$ python -q
>>> import numpy as np
>>> from numpy import linalg as LA
>>> np.set_printoptions(precision=2, suppress=True, linewidth=140)
>>> X = np.load("sample6.npy")
>>> X
array([[-0.08,  0.04,  0.66,  0.06,  0.16,  0.22,  0.18,  0.16,  0.27,  0.32, -0.09,  0.12, -0.05,  0.06, -0.03],
       [ 0.68, -0.36, -6.16, -0.56, -1.64, -2.32, -1.88, -1.68, -2.36, -2.96,  1.04, -1.48,  0.48, -0.76,  0.52],
       [ 0.47, -0.19, -2.64, -0.24, -0.31, -0.28, -0.27, -0.22, -1.44, -1.34, -0.09,  0.33,  0.17,  0.21, -0.42],
       [-0.28,  0.12,  1.76,  0.16,  0.28,  0.32,  0.28,  0.24,  0.88,  0.88, -0.04, -0.04, -0.12, -0.04,  0.16],
       [-0.29,  0.09,  0.88,  0.08, -0.19, -0.44, -0.31, -0.3 ,  0.8 ,  0.5 ,  0.43, -0.83, -0.03, -0.47,  0.62],
       [ 0.33, -0.13, -1.76, -0.16, -0.17, -0.12, -0.13, -0.1 , -1.  , -0.9 , -0.11,  0.31,  0.11,  0.19, -0.34],
       [ 0.12,  0.04,  1.76,  0.16,  1.16,  1.92,  1.48,  1.36, -0.08,  0.72, -1.24,  2.12, -0.2 ,  1.16, -1.28],
       [ 0.82, -0.46, -8.14, -0.74, -2.34, -3.38, -2.72, -2.44, -2.93, -3.88,  1.61, -2.38,  0.65, -1.24,  0.97],
       [ 0.92, -0.36, -4.84, -0.44, -0.44, -0.28, -0.32, -0.24, -2.78, -2.48, -0.34,  0.92,  0.3 ,  0.56, -0.98],
       [-0.21,  0.13,  2.42,  0.22,  0.77,  1.14,  0.91,  0.82,  0.79,  1.14, -0.58,  0.89, -0.2 ,  0.47, -0.41],
       [ 0.31,  0.01,  1.98,  0.18,  1.69,  2.86,  2.19,  2.02, -0.51,  0.74, -1.92,  3.33, -0.26,  1.83, -2.07],
       [ 0.17, -0.09, -1.54, -0.14, -0.41, -0.58, -0.47, -0.42, -0.59, -0.74,  0.26, -0.37,  0.12, -0.19,  0.13],
       [ 0.44, -0.16, -1.98, -0.18, -0.04,  0.14,  0.06,  0.08, -1.29, -1.04, -0.33,  0.72,  0.11,  0.42, -0.63],
       [-0.4 ,  0.2 ,  3.3 ,  0.3 ,  0.8 ,  1.1 ,  0.9 ,  0.8 ,  1.35,  1.6 , -0.45,  0.6 , -0.25,  0.3 , -0.15]])
>>> LA.cond(X) > 100
np.True_
>>> [round(float(x), 2) for x in LA.svd(X, compute_uv=False)[:3]]
[18.02, 7.87, 0.0]
>>> round(float(LA.norm(X, 2) / LA.norm(X)), 2)
0.92
>>> mat = np.vander(np.arange(5) - 1, 4, increasing=True)
>>> mat
array([[ 1, -1,  1, -1],
       [ 1,  0,  0,  0],
       [ 1,  1,  1,  1],
       [ 1,  2,  4,  8],
       [ 1,  3,  9, 27]])
>>> G = mat.T @ mat
>>> LA.svd(mat, compute_uv=False) ** 2
array([904.59,   6.25,   2.43,   0.73])
>>> np.trace(G), (mat ** 2).sum()
(np.int64(914), np.int64(914))
>>> J = np.loadtxt("case13.csv", delimiter=",")
>>> J
array([[  4.76,   0.37,  -3.5 ,  -8.5 ,   4.98, -19.68,   9.99,  -2.13, -11.74,  -2.67,   2.45],
       [ -1.77,   0.09,  -5.41,   3.34,   0.4 ,  16.16,  -0.7 ,   9.52,   3.85,   4.69,  -7.52],
       [ -2.64,   1.01,   1.77,   0.31,  -1.3 ,   2.17,  -2.2 ,  -4.81,   1.54,  -1.78,   1.65],
       [ -0.59,  -2.09,  -2.72,  -4.28,  -1.68, -10.56,   5.13,  -4.95,  -7.01,   9.67,  -1.83],
       [  0.41,  -2.97,  -2.16,  -1.79,  -1.69,  -8.05,   4.21,  -0.6 ,  -6.42,   9.89,  -1.78],
       [  1.28,  -4.96,  -5.57,  -5.12,  -2.9 , -14.5 ,   7.84,  -2.7 ,  -8.57,  19.06,  -6.31],
       [  4.96,  -1.53,  -1.29,  -2.41,   2.23,  -9.83,   4.46,   3.15,  -6.69,  -0.1 ,   2.76],
       [ -5.6 ,   1.82,   4.05,   8.18,  -2.88,  21.12,  -9.96,   2.34,  11.38,  -3.65,  -0.59],
       [ -0.95,   1.8 ,   3.22,   3.67,  -0.13,   9.74,  -5.55,   1.09,   6.43,  -7.74,   2.51],
       [ -0.33,  -0.28,  -4.02,  -4.75,   2.1 ,  -9.29,   7.4 ,  -1.41,  -8.14,   2.92,  -2.82],
       [  3.67,  -2.19,  -0.77,  -7.2 ,  -0.44, -21.75,   7.26,  -6.42, -10.08,   4.86,   3.07],
       [ -0.9 ,  -1.75,  -2.47,  -1.06,  -2.09,  -1.5 ,   1.61,  -1.19,  -0.14,   9.19,  -5.08],
       [  5.68,  -2.13,  -5.98,  -7.89,   4.29, -20.6 ,  12.61,   2.24, -14.48,   3.77,  -0.84],
       [ -0.79,   3.03,   4.74,  -4.21,   1.54, -10.75,   0.32, -10.52,  -3.46, -11.23,   8.39],
       [  6.29,  -1.76,  -1.43,  -9.09,   3.5 , -28.42,  11.22,  -3.97, -15.48,  -0.28,   5.42],
       [  2.55,  -2.38,  -2.36,  -6.26,  -0.16, -18.14,   7.52,  -4.43,  -9.  ,   6.97,  -0.51],
       [  1.96,  -1.1 ,  -3.25,  -3.06,   2.5 ,  -8.3 ,   6.03,   1.71,  -7.35,   2.73,  -1.39],
       [ -0.9 ,  -1.18,   1.82,   1.91,  -3.38,   2.41,  -3.66,  -2.38,   4.22,   4.86,  -0.76],
       [ -1.19,   1.93,  -0.49,  -0.64,   1.51,   3.  ,  -0.15,  -1.18,   2.43,  -4.59,  -1.21],
       [  2.96,  -5.6 ,  -2.26,  -4.66,  -3.53, -19.64,   6.58,  -4.77,  -8.79,  17.35,  -2.43],
       [  0.2 ,  -3.48,  -0.68,  -1.44,  -4.15,  -8.19,   1.61,  -3.49,  -2.71,  13.14,  -2.16],
       [ -2.92,   0.93,   0.06,   4.7 ,  -1.75,  15.84,  -5.82,   3.47,   9.34,   0.96,  -4.29],
       [  3.77,  -3.01,  -4.64,  -4.79,   1.29, -14.22,   8.22,   0.77, -10.38,   8.51,  -1.38],
       [  1.1 ,  -1.79,  -3.42,  -1.59,  -0.22,  -3.39,   3.48,   1.22,  -3.76,   6.85,  -2.54],
       [ -2.52,   3.17,   4.22,   5.05,   0.66,  13.99,  -7.29,   1.02,   7.87, -11.45,   3.58],
       [ -1.82,  -2.85,   2.24,   2.62,  -5.74,   1.06,  -4.26,  -4.38,   3.56,  11.  ,  -1.07],
       [  2.96,  -1.57,  -3.23,  -2.96,   0.4 ,  -6.88,   4.11,   1.1 ,  -3.7 ,   5.21,  -1.41],
       [  2.26,  -1.11,   0.14,  -3.03,   0.3 , -10.86,   3.24,  -1.69,  -3.03,   1.81,  -0.16],
       [  3.03,   0.3 ,   1.75,  -4.5 ,   1.65, -14.23,   3.2 ,  -5.95,  -5.07,  -4.61,   5.43],
       [ -3.17,  -2.06,   3.84,   7.08,  -5.51,  11.66,  -7.99,   0.74,   6.18,   6.44,   0.35],
       [  0.45,  -3.41,  -1.85,  -1.21,  -5.06,  -3.99,   0.25,  -2.65,   2.45,  14.7 ,  -5.74],
       [ -2.62,   2.6 ,   0.44,   4.98,   0.84,  17.87,  -5.86,   4.5 ,   8.79,  -6.48,  -1.66],
       [  2.79,   2.22,   0.65,  -6.96,   4.99, -17.47,   7.02,  -4.94, -10.03, -11.26,   6.93],
       [ -2.66,   2.62,   3.29,   7.17,  -1.25,  21.87, -10.34,   3.61,  14.28,  -7.47,  -0.52],
       [ -3.7 ,   2.62,  -1.7 ,   2.  ,   1.02,  13.43,  -2.37,   2.34,   6.38,  -3.91,  -4.69],
       [ -5.01,   2.47,   3.71,   7.43,  -1.11,  20.11,  -8.82,   2.97,  10.  ,  -6.77,  -0.08],
       [ -0.83,   4.03,   4.6 ,   3.11,   2.35,   9.17,  -5.58,   0.87,   6.22, -15.62,   5.46],
       [  4.17,  -7.32,  -3.64,  -7.08,  -3.75, -28.17,  10.7 ,  -4.99, -15.22,  22.31,  -2.19],
       [ -2.58,   6.18,   3.03,   6.89,   3.72,  26.  , -10.02,   5.29,  12.75, -19.55,   3.68],
       [  1.54,  -3.45,  -6.37,  -2.52,  -0.83,  -5.5 ,   6.51,   4.47,  -5.78,  13.94,  -7.06],
       [ -4.31,   2.29,   1.49,   0.27,  -0.19,   4.17,  -1.42,  -3.46,   1.73,  -4.97,   0.02]])
>>> left, s = LA.svd(X)
Traceback (most recent call last):
  File "<python-input-15>", line 1, in <module>
    left, s = LA.svd(X)
    ^^^^^^^
ValueError: too many values to unpack (expected 2)
>>> left, s, Vh = LA.svd(X, full_matrices=False)
>>> np.abs(left[:, 0]).round(6).argmax()
np.int64(7)
>>> left.shape, s.shape, Vh.shape
((14, 14), (14,), (14, 15))
>>> round(float(np.sqrt((s ** 2).sum())), 2), np.round(LA.norm(X), 2)
(19.67, np.float64(19.67))
>>> np.abs(Vh[0])
array([0.08, 0.04, 0.72, 0.07, 0.2 , 0.28, 0.23, 0.21, 0.26, 0.34, 0.13, 0.19, 0.06, 0.1 , 0.07])
>>> np.round(s / s[0], 2) + 0
array([1.  , 0.44, 0.  , 0.  , 0.  , 0.  , 0.  , 0.  , 0.  , 0.  , 0.  , 0.  , 0.  , 0.  ])
>>> s.round(2) + 0
array([18.02,  7.87,  0.  ,  0.  ,  0.  ,  0.  ,  0.  ,  0.  ,  0.  ,  0.  ,  0.  ,  0.  ,  0.  ,  0.  ])
